>>> import numpy as np
>>> from numpy import linalg as LA
>>> np.set_printoptions(precision=4, suppress=True, linewidth=140)
>>> m1 = np.loadtxt("w.csv", delimiter=",")
>>> m1
array([[3., 1.],
       [0., 3.]])
>>> out = np.array([[-1, 0], [-1, -2]])
>>> Z = np.kron(out, m1)
>>> round(float(LA.norm(Z, 2)), 4), round(float(LA.norm(out, 2) * LA.norm(m1, 2)), 4)
(8.1036, 8.1036)
>>> round(float(LA.eigvals(m1).sum().real), 4)
6.0
>>> round(LA.det(m1.T), 4)
np.float64(9.0)
>>> np.prod(np.diag(m1)), round(float(LA.det(m1)), 4)
(np.float64(9.0), 9.0)
>>> [int(LA.matrix_rank(LA.matrix_power(m1, p))) for p in range(1, 3)]
[2, 2]
>>> LA.matrix_power(m1 - np.diag(np.diag(m1)), 2)
array([[0., 0.],
       [0., 0.]])
>>> out = np.array([[0, -1], [3, 0], [0, -1]])
>>> Z = np.array([[2, 1, 5, 2], [0, 1, 3, 2]])
>>> data = out @ Z
>>> data
array([[ 0, -1, -3, -2],
       [ 6,  3, 15,  6],
       [ 0, -1, -3, -2]])
>>> # row 2 repeats row 0
>>> np.abs(np.diag(LA.qr(data)[1])) > 1e-9
array([ True,  True, False])
>>> try:
...     LA.inv(data)
... except LA.LinAlgError as e:
...     print(repr(e))
... 
LinAlgError('Last 2 dimensions of the array must be square')
>>> out = data / np.sqrt((data ** 2).mean(axis=1, keepdims=True))
>>> LA.norm(out, axis=1)
array([2., 2., 2.])
>>> out[1]
array([0.686, 0.343, 1.715, 0.686])
>>> U, sig, vt = LA.svd(data)
>>> sig.round(4) + 0
array([18.1618,  2.0365,  0.    ])
>>> out = U[:, :2] @ np.diag(sig[:2]) @ vt[:2]
>>> round(float(np.abs(data - out).max()), 4)
0.0
>>> round(LA.norm(data - out, 2), 4), np.round(sig[2], 4)
(np.float64(0.0), np.float64(0.0))
>>> LA.matrix_rank(data, rtol=0.05)
np.int64(2)
>>> round(float(LA.norm(data - out) / LA.norm(data)), 4)
0.0
>>> M = np.array([[-3, -6, 6], [4, 8, -8], [4, 8, -8]])
>>> # rows and columns are dependent
>>> LA.matrix_rank(M, rtol=0.1)
np.int64(1)
>>> [round(float(x), 4) for x in LA.svd(M, compute_uv=False)[:3]]
[19.2094, 0.0, 0.0]
>>> K = np.array([[9, 0, 6], [0, 9, 0], [6, 0, 8]])
>>> # 2 groups of indices that never mix
>>> evals, V = LA.eigh(K)
>>> vec = np.array([0, -1, 2])
>>> (np.sign(V[:, -1].round(6)) == np.sign(V[0, -1].round(6))).astype(int)
array([1, 0, 1])
>>> LA.eigvalsh(K[1:, 1:])
array([8., 9.])
>>> V * np.maximum(evals, 0) @ V.T
array([[9., 0., 6.],
       [0., 9., 0.],
       [6., 0., 8.]])
>>> V * np.sqrt(evals) @ V.T
array([[2.7854, 0.    , 1.1142],
       [0.    , 3.    , 0.    ],
       [1.1142, 0.    , 2.5997]])
>>> W0 = np.loadtxt("run0.csv", delimiter=",")
>>> W0
array([[ 1.,  0.,  0.],
       [ 1.,  1.,  0.],
       [-3.,  0.,  1.]])
>>> # column 0 dominates
>>> out = np.array([[2, -2, 3], [0, 2, 0]])
>>> Z = np.kron(out, W0)
>>> round(LA.norm(Z, 2), 4), np.round(LA.norm(out, 2) * LA.norm(W0, 2), 4)
(np.float64(14.6991), np.float64(14.6991))
>>> LA.matrix_rank(Z)
np.int64(6)
>>> O = W0.astype(float).copy()
>>> for j in range(3):
...     O[:, j] -= O[:, :j] @ (O[:, :j].T @ O[:, j])
...     O[:, j] /= LA.norm(O[:, j])
... 
>>> np.round(O.T @ O, 4) + 0
array([[1., 0., 0.],
       [0., 1., 0.],
       [0., 0., 1.]])
>>> out = np.array([[4, 3], [5, 0]])
>>> Z = np.array([[1]])
>>> X = np.block([[out, np.zeros((2, 1))], [np.zeros((1, 2)), Z]])
>>> X
array([[4., 3., 0.],
       [5., 0., 0.],
       [0., 0., 1.]])
>>> # 2 groups of indices that never mix
>>> hat = np.triu(np.array([[1, 3, 0], [0, 1, 1], [2, 3, 1]]), 1) + np.eye(3)
>>> out = hat @ X @ LA.inv(hat)
>>> round(float(LA.det(out)), 4)
-15.0
>>> np.trace(out), np.trace(X)
(np.float64(5.0), np.float64(5.0))
>>> LA.matrix_rank(out)
np.int64(3)
>>> out
array([[ 19., -54.,  54.],
       [  5., -15.,  16.],
       [  0.,   0.,   1.]])
>>> hat @ X - X @ hat
array([[ 15., -12.,  -3.],
       [  0., -15.,   1.],
       [  0.,   0.,   0.]])
>>> round(float(LA.det(2 * out)), 4), np.round(LA.det(out), 4)
(-120.0, np.float64(-15.0))
>>> np.poly(out)
array([  1.,  -5., -11.,  15.])
>>> evals, V = LA.eig(X)
>>> np.round(X @ V[:, 0] - evals[0] * V[:, 0], 4) + 0
array([0., 0., 0.])
>>> evals
array([ 6.3589, -2.3589,  1.    ])
>>> mat = np.load("case16.npy")
>>> mat
array([[ 1.7127, -0.5634,  6.4657],
       [ 1.3607,  5.7397,  2.8766],
       [ 0.7913, -1.9278,  1.7178],
       [ 8.003 ,  3.6421, -0.5271]])
>>> hat = mat @ LA.solve(mat.T @ mat, mat.T)
>>> LA.matrix_rank(np.eye(4) - hat)
np.int64(1)
>>> np.round((np.eye(4) - hat) @ mat, 4) + 0
array([[0., 0., 0.],
       [0., 0., 0.],
       [0., 0., 0.],
       [0., 0., 0.]])
>>> rng = np.random.default_rng(811)
>>> lab = rng.permutation(3)
>>> out = mat[:, lab] * rng.choice([-1, 1], 3)
>>> out
array([[-1.7127,  6.4657,  0.5634],
       [-1.3607,  2.8766, -5.7397],
       [-0.7913,  1.7178,  1.9278],
       [-8.003 , -0.5271, -3.6421]])
>>> U, _, vt = LA.svd(mat.T @ out)
>>> lab
array([0, 2, 1])
>>> np.round(LA.lstsq(mat, out)[0], 4) + 0
array([[-1.,  0.,  0.],
       [ 0.,  0., -1.],
       [ 0.,  1.,  0.]])
>>> out = np.c_[mat[:, :2] @ np.array([[1, -2], [-2, 0]]), np.array([2, 2, 1, 2])]
>>> out
array([[  2.8395,  -3.4254,   2.    ],
       [-10.1187,  -2.7214,   2.    ],
       [  4.6469,  -1.5826,   1.    ],
       [  0.7188, -16.006 ,   2.    ]])
>>> LA.matrix_rank(np.c_[mat, out])
np.int64(4)
>>> np.round(LA.norm(out - mat @ LA.lstsq(mat, out)[0], axis=0), 4) + 0
array([0.    , 0.    , 0.6146])
>>> LA.norm(LA.qr(mat)[0].T @ out, axis=0) ** 2 / ((out ** 2).sum(axis=0) + 1e-12)
array([1.    , 1.    , 0.9709])
>>> vec = np.array([0, 5, 0])
>>> target = mat @ vec
>>> target
array([-2.817 , 28.6985, -9.639 , 18.2105])
>>> np.round(LA.solve(mat.T @ mat, mat.T @ target), 4) + 0
array([0., 5., 0.])
>>> target = target + 0.3 * rng.normal(size=4)
>>> target
array([-3.2541, 28.9174, -9.6314, 17.9038])
>>> coef, *_ = LA.lstsq(mat, target)
>>> coef.round()
array([-0.,  5., -0.])
>>> J = np.loadtxt("block19.csv", delimiter=",")
>>> J
array([[-1.5795,  4.7402, -0.1893],
       [-2.0308, -0.4954,  4.5421],
       [ 4.2873,  1.5117,  2.0818]])
>>> t3 = np.stack([J, 3 * J, J[::-1]])
>>> (t3 @ J.T).shape
(3, 3, 3)
